% ipython --no-banner

In [1]: import numpy as np

In [2]: np.set_printoptions(precision=1, suppress=True, linewidth=160, floatmode="fixed")

In [3]: def tidy(a):
   ...:     return np.round(a, 1) + 0
   ...: 

In [4]: X = np.loadtxt("mat.csv", delimiter=",")

In [5]: X
Out[5]: 
array([[ -3.0,   1.0,   2.0,   2.0],
       [  0.0,  -6.0,   0.0,  -6.0],
       [-12.0,  -7.0,   7.0,  -2.0],
       [  0.0,   9.0,   0.0,   9.0]])

In [6]: tidy(np.linalg.norm(X, 2))
Out[6]: np.float64(18.4)

In [7]: tidy(np.linalg.norm(X[2] - X[1]))
Out[7]: np.float64(14.5)

In [8]: tidy(np.linalg.norm(X, 1)), tidy(np.linalg.norm(X, np.inf))
Out[8]: (np.float64(23.0), np.float64(28.0))

In [9]: F = np.loadtxt("run13.csv", delimiter=",")

In [10]: tidy(F)
Out[10]: 
array([[-0.2,  0.8, -0.6,  0.0],
       [ 0.2, -0.3, -0.5,  0.8],
       [ 0.8,  0.5,  0.4,  0.2],
       [-0.6,  0.3,  0.5,  0.6]])

In [11]: tidy(F @ F.T)
Out[11]: 
array([[1.0, 0.0, 0.0, 0.0],
       [0.0, 1.0, 0.0, 0.0],
       [0.0, 0.0, 1.0, 0.0],
       [0.0, 0.0, 0.0, 1.0]])

In [12]: tidy(np.linalg.pinv(F))
Out[12]: 
array([[-0.2,  0.2,  0.8, -0.6],
       [ 0.8, -0.3,  0.5,  0.3],
       [-0.6, -0.5,  0.4,  0.5],
       [ 0.0,  0.8,  0.2,  0.6]])

In [13]: tidy(F.T @ F)
Out[13]: 
array([[1.0, 0.0, 0.0, 0.0],
       [0.0, 1.0, 0.0, 0.0],
       [0.0, 0.0, 1.0, 0.0],
       [0.0, 0.0, 0.0, 1.0]])

In [14]: tidy(np.linalg.svd(F, compute_uv=False))
Out[14]: array([1.0, 1.0, 1.0, 1.0])

In [15]: rng = np.random.default_rng(518649)

In [16]: lab = rng.permutation(4)

In [17]: B = F[:, lab] * rng.choice([-1, 1], 4)

In [18]: tidy(B)
Out[18]: 
array([[ 0.0, -0.2,  0.8, -0.6],
       [ 0.8,  0.2, -0.3, -0.5],
       [ 0.2,  0.8,  0.5,  0.4],
       [ 0.6, -0.6,  0.3,  0.5]])

In [19]: left, _, vt = np.linalg.svd(F.T @ B)

In [20]: lab
Out[20]: array([3, 0, 1, 2])

In [21]: tidy(np.linalg.lstsq(F, B)[0])
Out[21]: 
array([[0.0, 1.0, 0.0, 0.0],
       [0.0, 0.0, 1.0, 0.0],
       [0.0, 0.0, 0.0, 1.0],
       [1.0, 0.0, 0.0, 0.0]])

In [22]: tidy(left @ vt)
Out[22]: 
array([[0.0, 1.0, 0.0, 0.0],
       [0.0, 0.0, 1.0, 0.0],
       [0.0, 0.0, 0.0, 1.0],
       [1.0, 0.0, 0.0, 0.0]])

In [23]: E = rng.normal(size=(33, 5))

In [24]: E = 20 * E / np.linalg.norm(E, axis=1, keepdims=True)

In [25]: tidy(E)
Out[25]: 
array([[-13.9,   5.4,   7.6,  -3.5,  10.4],
       [-12.0,   4.8,   6.2,  -1.6,  13.8],
       [ 16.5,   8.7,  -2.1,   1.5,   6.8],
       [ 10.0,  12.3, -10.5,   4.1,   4.5],
       [ -2.4,  -8.7, -13.2, -10.0,  -6.6],
       [ -0.2,  -2.0,   2.4, -14.8,  13.1],
       [  8.8,   5.7,  10.0, -13.7,   1.3],
       [ -3.7, -11.4,   6.3,  -5.4, -13.7],
       [  8.3,   0.6,   4.8,  14.3, -10.1],
       [  3.2,   5.2,   9.3, -14.6,   8.0],
       [-14.4,   4.5,   6.3,  11.2,   2.6],
       [ -7.5,   4.1, -15.1,   9.6,  -3.1],
       [  5.9,  -4.4,  -0.2, -18.6,   1.1],
       [  1.0,  -4.8,  13.3,   7.5, -12.0],
       [-11.4,   4.9, -13.4,  -3.8,   7.2],
       [ -2.9,  15.8,  -1.5,   3.7,  11.2],
       [ 12.0,  -2.5,   7.9, -12.4,   5.6],
       [  4.5,   9.5,  11.8,   9.1,  -8.1],
       [ -7.9,  12.8,  -2.8,  -6.8,  11.0],
       [  2.6, -17.8,  -6.5,   4.6,   3.7],
       [  1.8, -10.2,  -6.4, -14.3,  -6.9],
       [-16.3,  -5.4,  -4.0,   9.3,  -2.0],
       [  2.3,   1.7,   3.8,   7.2, -18.0],
       [  2.0, -16.6,   1.2,   5.9,  -9.1],
       [  3.5,   0.2,  -8.7, -16.7,   5.7],
       [ 17.0,   2.1,  -4.2,  -1.7,   9.3],
       [ -9.2, -10.8,   4.5,  13.2,   1.3],
       [  2.2, -19.1,   3.2,   4.3,   0.5],
       [  6.9,   7.2,   5.1, -15.9,   4.6],
       [ 11.4,   4.6,  -9.4,  -3.5, -12.2],
       [  1.3,  15.5,   2.8,  10.9,   5.7],
       [  3.1,  -3.2,   8.5, -16.2,  -6.9],
       [-12.8,  -7.8,  -2.3,  12.8,  -2.1]])

In [26]: B = np.c_[E[:, :3] @ np.array([[8, -1, 8], [8, -5, 5], [-4, -8, -2]]), np.array([1, -3, 2, -1, 3, -3, 0, -2, -2, -3, 2, -1, 0, 1, 1, 3, 3, -1, 3, -2, 1, -2, 0, 0, -3, 2, -2, 1, -2, -1, -2, -3, 3])]

In [27]: tidy(B)
Out[27]: 
array([[ -98.2,  -74.0,  -99.1,    1.0],
       [ -82.8,  -61.6,  -84.7,   -3.0],
       [ 209.8,  -43.1,  179.6,    2.0],
       [ 220.8,   12.6,  162.9,   -1.0],
       [ -36.0,  151.4,  -36.3,    3.0],
       [ -26.7,   -9.1,  -16.0,   -3.0],
       [  75.9, -117.4,   79.0,    0.0],
       [-145.8,   10.3,  -99.0,   -2.0],
       [  52.1,  -49.9,   59.8,   -2.0],
       [  29.8, -103.7,   32.9,   -3.0],
       [-104.5,  -58.5, -105.4,    2.0],
       [  33.4,  107.3,   -9.0,   -1.0],
       [  12.8,   17.7,   25.4,    0.0],
       [ -83.2,  -83.3,  -42.2,    1.0],
       [   2.0,   94.3,  -39.6,    1.0],
       [ 109.5,  -64.2,   59.1,    3.0],
       [  45.0,  -63.1,   68.2,    3.0],
       [  64.9, -146.7,   60.1,   -1.0],
       [  50.4,  -33.9,    6.5,    3.0],
       [ -95.1,  138.2,  -54.8,   -2.0],
       [ -41.3,  100.6,  -23.7,    1.0],
       [-157.6,   75.6, -149.3,   -2.0],
       [  17.3,  -41.0,   19.7,    0.0],
       [-122.2,   71.8,  -69.9,    0.0],
       [  64.6,   65.4,   46.7,   -3.0],
       [ 169.1,    6.2,  154.6,    2.0],
       [-178.8,   27.0, -137.2,   -2.0],
       [-148.3,   68.0,  -84.5,    1.0],
       [  92.8,  -83.9,   81.3,   -2.0],
       [ 165.3,   41.3,  132.6,   -1.0],
       [ 123.0, -101.3,   82.2,   -2.0],
       [ -35.4,  -54.6,   -8.7,   -3.0],
       [-155.8,   70.7, -137.1,    3.0]])

In [28]: tidy(np.linalg.norm(B - E @ np.linalg.lstsq(E, B)[0], axis=0))
Out[28]: array([ 0.0,  0.0,  0.0, 11.5])

In [29]: np.linalg.matrix_rank(np.c_[E, B])
Out[29]: np.int64(6)

In [30]: np.linalg.matrix_rank(B)
Out[30]: np.int64(4)

In [31]: P = E @ np.linalg.solve(E.T @ E, E.T)

In [32]: np.trace(P)
Out[32]: np.float64(5.0)

In [33]: np.linalg.matrix_rank(np.eye(33) - P)
Out[33]: np.int64(28)

In [34]: tidy(E.sum(axis=1))
Out[34]: 
array([  6.1,  11.2,  31.3,  20.5, -41.0,  -1.4,  12.2, -27.9,  18.0,  11.1,  10.1, -11.9, -16.2,   5.0, -16.6,  26.4,  10.7,  26.9,   6.4, -13.3, -36.0,
       -18.4,  -3.0, -16.7, -16.0,  22.5,  -1.0,  -9.0,   8.0,  -9.2,  36.2, -14.8, -12.3])

In [35]: E[:, 5]
---------------------------------------------------------------------------
IndexError                                Traceback (most recent call last)
Cell In[35], line 1
----> 1 E[:, 5]

IndexError: index 5 is out of bounds for axis 1 with size 5

In [36]: tidy(E.sum(axis=0))
Out[36]: array([ 10.0,   0.7,  14.7, -44.3,  16.7])

In [37]: tidy(np.linalg.norm(E))
Out[37]: np.float64(114.9)

In [38]: np.unravel_index(np.abs(E).argmax(), E.shape)
Out[38]: (np.int64(27), np.int64(1))

In [39]: E.shape
Out[39]: (33, 5)

In [40]: E[33]
---------------------------------------------------------------------------
IndexError                                Traceback (most recent call last)
Cell In[40], line 1
----> 1 E[33]

IndexError: index 33 is out of bounds for axis 0 with size 33

In [41]: np.linalg.matrix_rank(E)
Out[41]: np.int64(5)

In [42]: T = np.stack([X, -2 * X, X[::-1]])

In [43]: (T @ X.T).shape
Out[43]: (3, 4, 4)

In [44]: tidy(np.linalg.norm(T, axis=(1, 2)))
Out[44]: array([22.3, 44.6, 22.3])

In [45]: np.linalg.matrix_rank(T)
Out[45]: array([3, 3, 3])

In [46]: T.sum(axis=0)
Out[46]: 
array([[  3.0,   8.0,  -2.0,   7.0],
       [-12.0,  -1.0,   7.0,   4.0],
       [ 12.0,   1.0,  -7.0,  -4.0],
       [ -3.0,  -8.0,   2.0,  -7.0]])

In [47]: np.einsum("bij,cij->bc", T, T)
Out[47]: 
array([[ 498.0, -996.0,  162.0],
       [-996.0, 1992.0, -324.0],
       [ 162.0, -324.0,  498.0]])

In [48]: W0 = np.load("m.npy")

In [49]: W0
Out[49]: 
array([[  0,   1,   0,  -5,   2],
       [  0,  -2,   0,  10,  -4],
       [  0,  -2,   0,  10,  -4],
       [  0,   0,   0,   0,   0],
       [  0,   3,   0, -15,   6]])

In [50]: # column 2 repeats column 0

In [51]: P = np.triu(np.array([[-2, 0, 1, 1, 2],
    ...:     [1, -2, -2, 0, 2],
    ...:     [0, 2, 2, 1, -1],
    ...:     [2, 0, 2, -2, 2],
    ...:     [-1, 2, 2, 1, -1]]), 1) + np.eye(5)

In [52]: B = P @ W0 @ np.linalg.inv(P)

In [53]: tidy(np.linalg.det(B))
Out[53]: np.float64(0.0)

In [54]: tidy(np.poly(B))
Out[54]: array([ 1.0, -4.0,  0.0,  0.0,  0.0,  0.0])

In [55]: B
Out[55]: 
array([[  0.0,   5.0,  10.0, -35.0,  80.0],
       [  0.0,   8.0,  16.0, -56.0, 128.0],
       [  0.0,  -5.0, -10.0,  35.0, -80.0],
       [  0.0,   6.0,  12.0, -42.0,  96.0],
       [  0.0,   3.0,   6.0, -21.0,  48.0]])

In [56]: x0 = np.array([3, -3, -2, -1, 3])

In [57]: a = np.maximum(B @ x0, 0)

In [58]: a
Out[58]: array([240.0, 384.0,   0.0, 288.0, 144.0])

In [59]: np.maximum(B @ x0, 0) - np.maximum(-B @ x0, 0)
Out[59]: array([ 240.0,  384.0, -240.0,  288.0,  144.0])

In [60]: np.tanh(B @ x0)
Out[60]: array([ 1.0,  1.0, -1.0,  1.0,  1.0])

In [61]: B.T @ a
Out[61]: array([     0.0,   6432.0,  12864.0, -45024.0, 102912.0])

In [62]: B * (a > 1e-9)[:, None]
Out[62]: 
array([[  0.0,   5.0,  10.0, -35.0,  80.0],
       [  0.0,   8.0,  16.0, -56.0, 128.0],
       [  0.0,  -0.0,  -0.0,   0.0,  -0.0],
       [  0.0,   6.0,  12.0, -42.0,  96.0],
       [  0.0,   3.0,   6.0, -21.0,  48.0]])

In [63]: J = np.load("a.npy")

In [64]: tidy(J)
Out[64]: 
array([[  1.8, -35.5,  27.6,  65.4, -49.3,  31.7, -63.1],
       [  1.2, -33.4,  25.8,  62.6, -46.4,  30.5, -59.4],
       [  0.6, -31.7,  24.3,  60.2, -44.0,  29.4, -56.2],
       [  0.5, -31.4,  24.1,  59.9, -43.6,  29.3, -55.8],
       [ -1.5, -24.3,  18.0,  50.2, -33.8,  24.9, -43.3],
       [ -2.3, -21.4,  15.6,  46.1, -29.8,  23.0, -38.1],
       [ -3.1, -18.1,  12.8,  41.3, -25.3,  20.8, -32.3],
       [ -5.1,  -5.2,   2.4,  21.0,  -8.1,  11.1, -10.2],
       [ -5.1,  -2.6,   0.4,  16.3,  -4.8,   8.6,  -6.0],
       [ -4.6,  -0.4,  -1.1,  11.4,  -1.9,   6.1,  -2.3],
       [ -3.7,   1.1,  -2.0,   6.8,   0.1,   3.6,   0.2],
       [ -1.5,   1.3,  -1.4,   1.9,   0.7,   0.9,   0.9],
       [ -0.6,   0.6,  -0.6,   0.6,   0.3,   0.3,   0.4],
       [ -0.1,   0.2,  -0.2,   0.1,   0.1,   0.1,   0.1],
       [  0.5,  -0.7,   0.7,  -0.5,  -0.3,  -0.2,  -0.4],
       [  0.6,  -0.8,   0.8,  -0.5,  -0.4,  -0.2,  -0.5],
       [  1.0,  -1.7,   1.5,  -0.9,  -0.6,  -0.2,  -0.9],
       [  1.0,  -1.7,   1.6,  -1.0,  -0.7,  -0.2,  -0.9],
       [  1.4,  -3.2,   2.8,  -1.4,  -0.7,   0.0,  -1.0],
       [  1.4,  -3.7,   3.1,  -1.6,  -0.6,   0.2,  -0.8],
       [  1.3,  -3.9,   3.3,  -1.6,  -0.5,   0.3,  -0.7],
       [  1.3,  -3.9,   3.3,  -1.6,  -0.5,   0.3,  -0.7],
       [  1.2,  -4.4,   3.6,  -1.8,  -0.1,   0.5,  -0.2],
       [ -1.7,  -6.1,   3.8,  -3.3,   5.2,   2.3,   6.6],
       [ -3.1,  -6.1,   3.3,  -4.1,   7.7,   2.9,   9.8],
       [ -3.2,  -6.1,   3.3,  -4.1,   8.0,   3.0,  10.1],
       [ -6.7,  -5.4,   1.5,  -6.0,  14.3,   4.1,  18.3],
       [ -8.2,  -4.9,   0.7,  -6.8,  16.9,   4.6,  21.6],
       [ -9.3,  -4.5,   0.0,  -7.5,  19.0,   4.9,  24.2],
       [-10.3,  -4.1,  -0.6,  -8.1,  20.9,   5.1,  26.6],
       [-20.3,   0.7,  -7.6, -14.3,  39.4,   7.1,  50.4]])

In [65]: # null space of dimension 4

In [66]: lab = J[:, 6] > np.median(J[:, 6])

In [67]: u = J[lab].mean(axis=0) - J[~lab].mean(axis=0)

In [68]: tidy(u)
Out[68]: array([ -3.8,  11.3, -10.0, -29.8,  27.0, -10.9,  34.4])

In [69]: tidy((((J - J.mean(axis=0)) @ u > 0) == lab).mean())
Out[69]: np.float64(0.7)

In [70]: data = np.loadtxt("block19.csv", delimiter=",")

In [71]: data
Out[71]: 
array([[-2.0,  1.0,  1.0,  1.0],
       [ 1.0, -2.0,  1.0,  1.0],
       [ 1.0,  1.0, -2.0,  1.0],
       [ 1.0,  1.0,  1.0, -2.0]])

In [72]: w, evecs = np.linalg.eigh(data)

In [73]: x0 = np.array([1, 1, -2, -1])

In [74]: tidy(np.linalg.eigvalsh(data[1:, 1:]))
Out[74]: array([-3.0, -3.0,  0.0])

In [75]: tidy(evecs * np.maximum(w, 0) @ evecs.T)
Out[75]: 
array([[0.2, 0.2, 0.2, 0.2],
       [0.2, 0.3, 0.3, 0.2],
       [0.2, 0.3, 0.3, 0.2],
       [0.2, 0.2, 0.2, 0.2]])

In [76]: tidy(x0 @ data @ x0 / (x0 @ x0)), tidy(w[0]), tidy(w[-1])
Out[76]: (np.float64(-2.9), np.float64(-3.0), np.float64(1.0))

In [77]: tidy(evecs * np.abs(w) @ evecs.T)
Out[77]: 
array([[ 2.5, -0.5, -0.5, -0.5],
       [-0.5,  2.5, -0.5, -0.5],
       [-0.5, -0.5,  2.5, -0.5],
       [-0.5, -0.5, -0.5,  2.5]])

In [78]: np.abs(data).sum(axis=1).max(), tidy(np.abs(w).max())
Out[78]: (np.float64(5.0), np.float64(3.0))

In [79]: x0 @ data @ x0
Out[79]: np.float64(-20.0)

In [80]: (np.sign(evecs[:, -1].round(6)) == np.sign(evecs[0, -1].round(6))).astype(int)
Out[80]: array([1, 1, 1, 1])
